% python3 -q
>>> import numpy as np
>>> import numpy.linalg as la
>>> np.set_printoptions(suppress=True, linewidth=100)
>>> basis = np.array([[0, 2, 2, 0, 0, 1, 3, 2],
...     [2, 3, 3, 3, 0, 1, 0, 1],
...     [2, 1, 3, 3, 1, 2, 3, 2],
...     [2, 3, 0, 0, 3, 2, 2, 2],
...     [1, 1, 0, 0, 0, 1, 2, 0],
...     [2, 2, 0, 3, 3, 0, 0, 0],
...     [1, 2, 2, 2, 1, 1, 1, 1],
...     [0, 1, 1, 3, 2, 0, 3, 0]])
>>> rng = np.random.default_rng(626135)
>>> m1 = (rng.random((15, 8)) < 0.25) @ basis
>>> m1
array([[3, 2, 3, 3, 1, 3, 5, 2],
       [5, 8, 5, 5, 4, 4, 3, 4],
       [5, 6, 0, 3, 6, 3, 4, 2],
       [4, 5, 3, 6, 3, 1, 0, 1],
       [1, 3, 3, 5, 3, 1, 4, 1],
       [2, 3, 0, 0, 3, 2, 2, 2],
       [1, 2, 1, 3, 2, 1, 5, 0],
       [2, 4, 1, 3, 5, 2, 5, 2],
       [2, 3, 0, 0, 3, 2, 2, 2],
       [2, 3, 0, 0, 3, 2, 2, 2],
       [0, 0, 0, 0, 0, 0, 0, 0],
       [2, 3, 2, 2, 1, 2, 3, 1],
       [1, 2, 2, 2, 1, 1, 1, 1],
       [4, 5, 5, 6, 4, 3, 6, 4],
       [2, 1, 3, 3, 1, 2, 3, 2]])
>>> x0 = np.array([3, 3, 0, 1, 0, 3, 2, 0])
>>> target = m1 @ x0
>>> np.round(la.lstsq(m1, target)[0], 2) + 0
array([3., 3., 0., 1., 0., 3., 2., 0.])
>>> target
array([37, 62, 53, 36, 28, 25, 25, 37, 25, 25,  0, 29, 16, 54, 24])
>>> target = target + 0.05 * rng.normal(size=15)
>>> target.round(2)
array([37.03, 61.96, 52.97, 36.01, 28.08, 25.02, 25.02, 37.01, 25.04, 25.03,  0.08, 28.94, 15.99,
       54.03, 23.94])
>>> c, *_ = la.lstsq(m1, target)
>>> np.round(m1.T @ (target - m1 @ c), 2) + 0
array([0., 0., 0., 0., 0., 0., 0., 0.])
>>> Uu, s = la.svd(m1)
Traceback (most recent call last):
  File "<python-input-15>", line 1, in <module>
    Uu, s = la.svd(m1)
    ^^^^^
ValueError: too many values to unpack (expected 2)
>>> Uu, s, VT = la.svd(m1, full_matrices=False)
>>> s.round(2)
array([30.61,  7.9 ,  6.7 ,  4.74,  2.5 ,  1.97,  0.6 ,  0.08])
>>> np.round(VT @ VT.T, 2) + 0
array([[1., 0., 0., 0., 0., 0., 0., 0.],
       [0., 1., 0., 0., 0., 0., 0., 0.],
       [0., 0., 1., 0., 0., 0., 0., 0.],
       [0., 0., 0., 1., 0., 0., 0., 0.],
       [0., 0., 0., 0., 1., 0., 0., 0.],
       [0., 0., 0., 0., 0., 1., 0., 0.],
       [0., 0., 0., 0., 0., 0., 1., 0.],
       [0., 0., 0., 0., 0., 0., 0., 1.]])
>>> np.round(Uu.T @ m1 @ VT.T, 2) + 0
array([[30.61,  0.  ,  0.  ,  0.  ,  0.  ,  0.  ,  0.  ,  0.  ],
       [ 0.  ,  7.9 ,  0.  ,  0.  ,  0.  ,  0.  ,  0.  ,  0.  ],
       [ 0.  ,  0.  ,  6.7 ,  0.  ,  0.  ,  0.  ,  0.  ,  0.  ],
       [ 0.  ,  0.  ,  0.  ,  4.74,  0.  ,  0.  ,  0.  ,  0.  ],
       [ 0.  ,  0.  ,  0.  ,  0.  ,  2.5 ,  0.  ,  0.  ,  0.  ],
       [ 0.  ,  0.  ,  0.  ,  0.  ,  0.  ,  1.97,  0.  ,  0.  ],
       [ 0.  ,  0.  ,  0.  ,  0.  ,  0.  ,  0.  ,  0.6 ,  0.  ],
       [ 0.  ,  0.  ,  0.  ,  0.  ,  0.  ,  0.  ,  0.  ,  0.08]])
>>> round(np.sqrt((s ** 2).sum()), 2), round(la.norm(m1), 2)
(np.float64(32.82), np.float64(32.82))
>>> np.round(Uu.T @ Uu, 2) + 0
array([[1., 0., 0., 0., 0., 0., 0., 0.],
       [0., 1., 0., 0., 0., 0., 0., 0.],
       [0., 0., 1., 0., 0., 0., 0., 0.],
       [0., 0., 0., 1., 0., 0., 0., 0.],
       [0., 0., 0., 0., 1., 0., 0., 0.],
       [0., 0., 0., 0., 0., 1., 0., 0.],
       [0., 0., 0., 0., 0., 0., 1., 0.],
       [0., 0., 0., 0., 0., 0., 0., 1.]])
>>> Uu.shape, s.shape, VT.shape
((15, 8), (8,), (8, 8))
>>> (s > 1e-8).sum()
np.int64(8)
>>> np.allclose(Uu * s @ VT, m1)
True
